$ python3 -q
>>> import numpy as np
>>> np.set_printoptions(suppress=True, linewidth=120)
>>> def rd(a):
...     return np.round(a, 2) + 0
... 
>>> arr = np.cumsum(np.array([[1, 2, 5],
...     [2, 1, 5],
...     [3, 0, 5],
...     [4, 5, 0],
...     [2, 4, 5],
...     [2, 5, 0],
...     [3, 5, 0],
...     [5, 0, 2],
...     [2, 0, 0],
...     [1, 1, 4],
...     [1, 5, 4],
...     [5, 1, 2],
...     [2, 5, 1],
...     [0, 2, 1],
...     [4, 3, 1],
...     [1, 0, 2],
...     [1, 4, 0],
...     [5, 1, 4],
...     [0, 4, 1],
...     [2, 1, 3],
...     [1, 0, 1],
...     [0, 5, 3],
...     [0, 3, 3],
...     [4, 3, 0],
...     [4, 5, 0],
...     [0, 5, 5],
...     [1, 0, 3],
...     [5, 4, 4],
...     [0, 2, 2]]), axis=0)
>>> arr
array([[ 1,  2,  5],
       [ 3,  3, 10],
       [ 6,  3, 15],
       [10,  8, 15],
       [12, 12, 20],
       [14, 17, 20],
       [17, 22, 20],
       [22, 22, 22],
       [24, 22, 22],
       [25, 23, 26],
       [26, 28, 30],
       [31, 29, 32],
       [33, 34, 33],
       [33, 36, 34],
       [37, 39, 35],
       [38, 39, 37],
       [39, 43, 37],
       [44, 44, 41],
       [44, 48, 42],
       [46, 49, 45],
       [47, 49, 46],
       [47, 54, 49],
       [47, 57, 52],
       [51, 60, 52],
       [55, 65, 52],
       [55, 70, 57],
       [56, 70, 60],
       [61, 74, 64],
       [61, 76, 66]])
>>> left, sv, VT = np.linalg.svd(arr)
>>> np.argmax(sv[:-1] / (sv[1:] + 1e-6)) + 1
np.int64(1)
>>> M2 = left[:, :1] @ np.diag(sv[:1]) @ VT[:1]
>>> np.linalg.matrix_rank(M2)
np.int64(1)
>>> rd(np.abs(arr - M2).max())
np.float64(7.41)
>>> np.linalg.matrix_rank(arr, rtol=0.05)
np.int64(1)
>>> rd(np.linalg.norm(arr - M2, 2)), rd(sv[1])
(np.float64(18.3), np.float64(18.3))
